$ python3 -q
>>> import numpy as np
>>> np.set_printoptions(precision=3, suppress=True, linewidth=100)
>>> rd = lambda a: np.round(a, 3) + 0
>>> W0 = np.load("block14.npy")
>>> print(W0)
[[ 3.998  2.17  -4.629 -0.868 -0.579 -2.189]
 [-2.43  -0.866  3.004 -0.089  0.458  1.042]
 [-4.795 -1.644  5.883  0.67   1.765  2.22 ]
 [ 8.617  5.194 -9.852 -1.562 -0.607 -4.837]
 [-0.752  0.395  1.147  0.06   1.01   0.145]
 [ 3.124  3.574 -3.177  0.032  1.904 -2.232]
 [-1.903 -1.953  1.958  0.188 -1.026  1.314]]
>>> print(rd(np.linalg.norm(W0)))
20.413
>>> print(W0.shape)
(7, 6)
>>> print(np.count_nonzero(W0))
42
>>> print(rd(W0.sum(axis=0)))
[ 5.859  6.87  -5.666 -1.569  2.925 -4.537]
>>> gram = W0.T @ W0
>>> print(np.linalg.matrix_rank(gram))
6
>>> print(rd(np.linalg.svd(W0, compute_uv=False) ** 2))
[400.01   16.001   0.64    0.026   0.001   0.   ]
>>> A2 = W0 / np.linalg.norm(W0, axis=1, keepdims=True)
>>> gram = A2 @ A2.T
>>> print(rd(gram[5]))
[ 0.87  -0.82  -0.772  0.898 -0.264  1.    -0.997]
>>> u = np.array([-1, -5])
>>> print(rd(np.polyval(u, W0[2])))
[ -0.205  -3.356 -10.883  -5.67   -6.765  -7.22 ]
>>> print(rd(np.cross(W0[2, :3], W0[5, :3])))
[-15.803   3.145 -12.001]
>>> print(rd(np.correlate(W0[2], W0[5], "full")))
[ 10.702  -5.46  -16.414  24.887 -14.39  -41.119  18.045  15.237   1.348  13.448   6.935]
>>> K = np.load("layer17.npy")
>>> print(K)
[[-2. -1.  3. -3.  3.  3.  2. -2.  0. -3.  3. -1.  2. -1.]
 [ 3. -1. -2. -3.  1.  3. -2.  2. -1.  2. -3.  0.  2. -2.]
 [-2. -1.  2. -1.  1.  3.  1.  2.  1.  3. -2. -3. -2.  1.]
 [ 2. -2.  2.  3. -1. -1. -2.  1.  2.  1.  2. -3.  3. -1.]
 [-2.  3.  1. -2.  3. -3. -3. -3. -1.  0.  2.  3.  2. -2.]
 [-3.  0. -1. -2. -1.  3.  0.  0. -3.  2.  3.  1. -3. -1.]
 [-1. -3.  1.  0. -1.  1.  0.  1.  1.  0.  3.  2. -2. -2.]
 [ 1.  2. -1.  3.  1. -2.  1.  0. -1.  3. -2. -2.  2. -2.]
 [ 0.  0.  0.  0.  0.  0.  0.  0.  1.  0.  3.  2.  1.  2.]
 [ 0.  0.  0.  0.  0.  0.  0.  0.  2.  2.  2.  0.  2.  3.]
 [ 0.  0.  0.  0.  0.  0.  0.  0.  1.  2.  3.  0.  2.  0.]
 [ 0.  0.  0.  0.  0.  0.  0.  0.  2.  0.  1.  1.  1.  1.]
 [ 0.  0.  0.  0.  0.  0.  0.  0.  3.  0.  3.  2.  2.  2.]
 [ 0.  0.  0.  0.  0.  0.  0.  0.  3.  3.  3.  3.  1.  3.]]
>>> rng = np.random.default_rng(78)
>>> lab = rng.permutation(14)
>>> print(lab)
[12  4 10 11  8  0  1  7  2 13  6  9  3  5]
>>> A2 = K[lab][:, lab]
>>> print(np.trace(A2))
20.0
>>> print(rd(np.sort(np.abs(np.linalg.eigvals(A2)))))
[ 0.113  1.253  1.253  1.369  1.864  2.296  2.296  2.432  4.98   4.98   4.988  4.988  5.174 10.189]
>>> m1 = np.array([[0, 0, 4, 5], [0, 0, 3, 3], [0, 0, 0, 2], [0, 0, 0, 0]])
>>> print(m1 - m1[0])
[[ 0  0  0  0]
 [ 0  0 -1 -2]
 [ 0  0 -4 -3]
 [ 0  0 -4 -5]]
>>> print(m1.sum(axis=0))
[ 0  0  7 10]
>>> print(np.diff(m1, axis=0))
[[ 0  0 -1 -2]
 [ 0  0 -3 -1]
 [ 0  0  0 -2]]
>>> print(m1.mean(axis=0))
[0.   0.   1.75 2.5 ]
>>> print(np.linalg.lstsq(m1[:-1].T, m1[-1])[2])
2
>>> print(rd(m1 @ np.linalg.pinv(m1) @ m1))
[[0. 0. 4. 5.]
 [0. 0. 3. 3.]
 [0. 0. 0. 2.]
 [0. 0. 0. 0.]]
>>> print(rd(np.trace(np.linalg.pinv(m1) @ m1)))
2.0
>>> hat = np.triu(np.array([[-2, -1, 1, -2], [1, 0, 2, -2], [0, 2, -2, 2], [-1, 1, -2, 0]]), 1) + np.eye(4)
>>> A2 = hat @ m1 @ np.linalg.inv(hat)
>>> print(A2)
[[0. 0. 1. 2.]
 [0. 0. 3. 1.]
 [0. 0. 0. 2.]
 [0. 0. 0. 0.]]
>>> print(np.linalg.matrix_rank(A2))
2
>>> print(np.trace(A2), np.trace(m1))
0.0 0
>>> rank = np.linalg.matrix_rank(A2)
>>> print(rank)
2
>>> ns = np.linalg.svd(A2)[2][rank:].T
>>> print([int(np.linalg.matrix_rank(A2[:, :j + 1])) for j in range(4)])
[0, 0, 1, 2]
>>> print([int(np.linalg.matrix_rank(A2[:i])) for i in range(1, len(A2) + 1)])
[1, 2, 2, 2]
>>> print(rd(A2 @ ns))
[[0. 0.]
 [0. 0.]
 [0. 0.]
 [0. 0.]]
>>> print((m1 + m1.T) / 2)
[[0.  0.  2.  2.5]
 [0.  0.  1.5 1.5]
 [2.  1.5 0.  1. ]
 [2.5 1.5 1.  0. ]]
>>> print(np.allclose(m1, m1.T))
False
>>> F = np.loadtxt("mat.csv", delimiter=",")
>>> print(F)
[[ -7.919  -2.761  -2.558  -2.118]
 [  0.987   0.836   4.038  -1.065]
 [ -2.523  -0.602   1.01   -1.01 ]
 [  4.478   2.515   6.444  -1.01 ]
 [  1.496   0.88    5.193  -1.459]
 [ -4.388  -1.106  -2.536   0.435]
 [ -0.782   0.521  -0.083   0.738]
 [  2.667   3.451   0.165   0.378]
 [  2.617   1.351   7.19   -2.531]
 [  1.842   1.061   4.745  -0.797]
 [ -9.233  -4.715  -0.686  -2.272]
 [ -4.36   -1.616  -0.337  -0.698]
 [ -4.314  -2.144   1.305  -1.207]
 [  1.933   1.613   3.926  -0.932]
 [ -0.935   0.254   0.358   0.575]
 [-18.482  -9.584  -5.617  -3.019]
 [ -2.399  -0.848   0.016   0.683]
 [ -5.817  -2.696  -0.477  -0.827]
 [ -1.069   0.193   3.537  -2.704]
 [ -1.36   -1.038   4.173  -1.364]
 [ -8.16   -3.83   -1.922  -1.017]
 [ -6.389  -4.914   4.34   -2.161]
 [ -1.382  -0.837   3.063  -0.693]
 [-12.184  -4.48   -8.441   0.093]
 [  5.264   2.749   5.707   0.569]
 [ -0.719   0.019   3.505  -1.742]
 [ -1.843   0.622  -1.312  -0.003]
 [-11.455  -4.485  -6.082  -1.039]
 [  1.725   2.027   3.022  -1.2  ]
 [  1.749   3.061  -1.078   0.871]
 [ -9.061  -3.771  -2.661  -1.898]
 [ -0.246  -0.145   5.702  -2.821]
 [ -7.246  -3.658  -0.814  -0.948]
 [ -3.513  -1.442   0.41   -0.381]
 [  4.496   2.141   7.329  -1.117]
 [ -2.813  -0.896   1.274  -1.17 ]
 [ -5.952  -2.361  -1.31   -0.888]
 [ -8.897  -4.376  -1.656  -1.42 ]
 [-10.374  -6.213   0.143  -2.008]
 [ -5.501  -2.386  -1.581   0.184]
 [-10.642  -4.53   -3.49   -2.186]
 [  6.529   4.085   6.899  -1.188]
 [ -4.651  -1.964   0.836  -1.66 ]
 [  2.296   2.285   1.293   0.964]]
>>> lab = F[:, 0] > np.median(F[:, 0])
>>> u = F[lab].mean(axis=0) - F[~lab].mean(axis=0)
>>> print(((F - F.mean(axis=0)) @ u > 0).astype(int))
[0 1 1 1 1 0 1 1 1 1 0 0 0 1 1 0 1 0 1 1 0 0 1 0 1 1 1 0 1 1 0 1 0 0 1 1 0 0 0 0 0 1 0 1]
>>> print(rd(u))
[8.692 4.606 4.758 0.517]
>>> print(lab.astype(int))
[0 1 0 1 1 0 1 1 1 1 0 0 0 1 1 0 1 0 1 1 0 0 1 0 1 1 1 0 1 1 0 1 0 0 1 0 0 0 0 0 0 1 0 1]
